% ipython --no-banner

In [1]: import numpy as np

In [2]: np.set_printoptions(precision=2, suppress=True, linewidth=120, legacy="1.25")

In [3]: def rd(a):
   ...:     return np.round(a, 2) + 0
   ...: 

In [4]: data = np.load("x.npy")

In [5]: data
Out[5]: 
array([[ -0.5,   0.8,  -0.5],
       [  0.5,   0. ,   1. ],
       [ -0.1,  -1.2,   0.3],
       [ -1.9,   0.4,  -1.6],
       [ -1.2,   1.3,  -0.8],
       [  0.7,   1.5,  -0.9],
       [  1.2,  -1.1,   0.4],
       [ -1.3,   0.8,   0.6],
       [  0.1,   0.3,  -0.4],
       [ -1.5,   1.1,   0.7],
       [ -1.1,  -0.5,  -0.7],
       [ -0.9,   0.1,  -0.8],
       [ -0.5,   1. ,   0. ],
       [  0.6,  -0.2,  -0.6],
       [  0.4,   1. ,   0.3],
       [  0.9,  -1. ,  -1.8],
       [-36. , -22. , -22. ],
       [  0.2,  -1.1,  -1. ],
       [ -0.2,  -0.5,  -0.4]])

In [6]: z = data[:, 2] > np.median(data[:, 2])

In [7]: u = data[z].mean(axis=0) - data[~z].mean(axis=0)

In [8]: rd(u)
Out[8]: array([3.76, 2.23, 3.35])

In [9]: z.astype(int)
Out[9]: array([0, 1, 1, 0, 0, 0, 1, 1, 1, 1, 0, 0, 1, 0, 1, 0, 0, 0, 1])

In [10]: rd((((data - data.mean(axis=0)) @ u > 0) == z).mean())
Out[10]: 0.53

In [11]: np.argsort(-np.abs(u).round(6), kind="stable")
Out[11]: array([0, 2, 1])

In [12]: ((data - data.mean(axis=0)) @ u > 0).astype(int)
Out[12]: array([1, 1, 1, 1, 1, 1, 1, 1, 1, 1, 1, 1, 1, 1, 1, 1, 0, 1, 1])

In [13]: Xc = (data - data.mean(axis=0)) / data.std(axis=0)

In [14]: rd(Xc.std(axis=0))
Out[14]: array([1., 1., 1.])

In [15]: np.argwhere(np.abs(Xc) > 2)
Out[15]: 
array([[16,  0],
       [16,  1],
       [16,  2]])

In [16]: beta = np.linalg.lstsq(np.delete(Xc, 1, axis=1), Xc[:, 1])[0]

In [17]: rd(1 - np.var(Xc[:, 1] - np.delete(Xc, 1, axis=1) @ beta))
Out[17]: 0.96

In [18]: rd(np.linalg.norm(data, axis=0))
Out[18]: array([36.21, 22.32, 22.28])

In [19]: np.linalg.norm(data, axis=1).argmax()
Out[19]: 16

In [20]: rd(np.linalg.norm(data[17], 1)), rd(np.linalg.norm(data[17], np.inf))
Out[20]: (2.3, 1.1)

In [21]: rd(np.linalg.norm(data, "nuc"))
Out[21]: 55.33

In [22]: vec = np.array([-2, 2, 2])

In [23]: y = data @ vec

In [24]: rd(np.linalg.pinv(data) @ data)
Out[24]: 
array([[1., 0., 0.],
       [0., 1., 0.],
       [0., 0., 1.]])

In [25]: rng = np.random.default_rng(6978)

In [26]: y = y + 0.3 * rng.normal(size=19)

In [27]: rd(y)
Out[27]: 
array([  1.74,   0.96,  -1.99,   1.6 ,   3.65,  -0.26,  -3.52,   5.19,  -0.18,   7.21,  -0.27,  -0.15,   2.83,  -2.98,
         1.77,  -7.38, -16.16,  -4.49,  -1.66])

In [28]: beta, *_ = np.linalg.lstsq(data, y)

In [29]: beta.round()
Out[29]: array([-2.,  2.,  2.])

In [30]: rd(data.T @ (y - data @ beta))
Out[30]: array([0., 0., 0.])

In [31]: rd(beta)
Out[31]: array([-2.03,  2.04,  2.  ])

In [32]: [round(float(np.linalg.norm(np.linalg.solve(data.T @ data + lam * np.eye(3), data.T @ y))), 2) for lam in (0, 1, 10, 100)]
Out[32]: [3.51, 3.3, 2.22, 0.62]

In [33]: Xc = data - data.mean(axis=0)

In [34]: vecs = np.linalg.svd(Xc)[2][:1]

In [35]: out = Xc - Xc @ vecs.T @ vecs

In [36]: rd(np.diag(vecs.T @ vecs))
Out[36]: array([0.57, 0.22, 0.21])

In [37]: np.linalg.norm(out, axis=1).round(6).argmax()
Out[37]: 15

In [38]: rd(np.linalg.norm(out) / np.linalg.norm(Xc))
Out[38]: 0.11

In [39]: rd(out.std(axis=0))
Out[39]: array([0.63, 0.83, 0.61])
